>>> import numpy as np
>>> np.set_printoptions(precision=2, suppress=True, linewidth=120)
>>> B = np.array([[1, 1], [1, -1]])
>>> rng = np.random.default_rng(907)
>>> M = np.kron(B, np.kron(B, B))[rng.permutation(8)][:8]
>>> print(M)
[[ 1 -1 -1  1  1 -1 -1  1]
 [ 1  1 -1 -1  1  1 -1 -1]
 [ 1 -1  1 -1  1 -1  1 -1]
 [ 1  1 -1 -1 -1 -1  1  1]
 [ 1 -1  1 -1 -1  1 -1  1]
 [ 1  1  1  1 -1 -1 -1 -1]
 [ 1  1  1  1  1  1  1  1]
 [ 1 -1 -1  1 -1  1  1 -1]]
>>> B = np.linalg.inv(M)
>>> print((np.abs(B) > 1e-9).astype(int))
[[1 1 1 1 1 1 1 1]
 [1 1 1 1 1 1 1 1]
 [1 1 1 1 1 1 1 1]
 [1 1 1 1 1 1 1 1]
 [1 1 1 1 1 1 1 1]
 [1 1 1 1 1 1 1 1]
 [1 1 1 1 1 1 1 1]
 [1 1 1 1 1 1 1 1]]
>>> print(M @ B)
[[1. 0. 0. 0. 0. 0. 0. 0.]
 [0. 1. 0. 0. 0. 0. 0. 0.]
 [0. 0. 1. 0. 0. 0. 0. 0.]
 [0. 0. 0. 1. 0. 0. 0. 0.]
 [0. 0. 0. 0. 1. 0. 0. 0.]
 [0. 0. 0. 0. 0. 1. 0. 0.]
 [0. 0. 0. 0. 0. 0. 1. 0.]
 [0. 0. 0. 0. 0. 0. 0. 1.]]
>>> print(round(float(np.linalg.cond(M)), 2))
1.0
>>> print(M @ M.T)
[[8 0 0 0 0 0 0 0]
 [0 8 0 0 0 0 0 0]
 [0 0 8 0 0 0 0 0]
 [0 0 0 8 0 0 0 0]
 [0 0 0 0 8 0 0 0]
 [0 0 0 0 0 8 0 0]
 [0 0 0 0 0 0 8 0]
 [0 0 0 0 0 0 0 8]]
>>> u = np.array([2, 0, -1])
>>> print(np.cross(M[6, :3], M[2, :3]))
[ 2  0 -2]
>>> print(np.convolve(M[6], u))
[ 2  2  1  1  1  1  1  1 -1 -1]
>>> K = np.array([[0, -1, 1, 1, 3, 2, 3],
...     [-2, -2, -4, -2, 6, 2, 6],
...     [0, 4, -6, -8, -6, -2, -2],
...     [5, 5, 3, 1, -4, 1, 0],
...     [2, 0, 5, 6, -1, -1, -3],
...     [2, -1, 10, 7, -2, 1, -4],
...     [-2, -1, -4, -1, 0, -3, -2],
...     [1, -2, 10, 8, -3, -1, -7],
...     [-3, -2, -8, -4, 7, 1, 7]])
>>> print(K[6] @ K[2])
38
>>> print(np.round(np.linalg.norm(K, 1), 2), round(float(np.linalg.norm(K, np.inf)), 2))
51.0 32.0
>>> print(np.linalg.norm(K, axis=0))
[ 7.14  7.48 19.16 15.36 12.65  5.1  13.27]
>>> print(round(float(np.linalg.norm(K) ** 2 / np.linalg.norm(K, 2) ** 2), 2))
1.43
>>> print(np.unique(K.round(6), axis=0).shape)
(9, 7)
>>> print(np.round(np.trace(np.linalg.pinv(K) @ K), 2))
4.0
>>> x = np.array([3, 0, 1, 0, 3, 3, 2, 0])
>>> h = np.maximum(M @ x, 0)
>>> print(M * (h > 1e-9)[:, None])
[[ 0  0  0  0  0  0  0  0]
 [ 1  1 -1 -1  1  1 -1 -1]
 [ 1 -1  1 -1  1 -1  1 -1]
 [ 0  0  0  0  0  0  0  0]
 [ 1 -1  1 -1 -1  1 -1  1]
 [ 0  0  0  0  0  0  0  0]
 [ 1  1  1  1  1  1  1  1]
 [ 1 -1 -1  1 -1  1  1 -1]]
>>> print(np.flatnonzero(h > 1e-9))
[1 2 4 6 7]
>>> print(M.T @ h)
[30  6 10  2 18 18 14 -2]
>>> print(np.maximum(M @ (3 * x), 0))
[ 0 18 18  0  6  0 36 12]
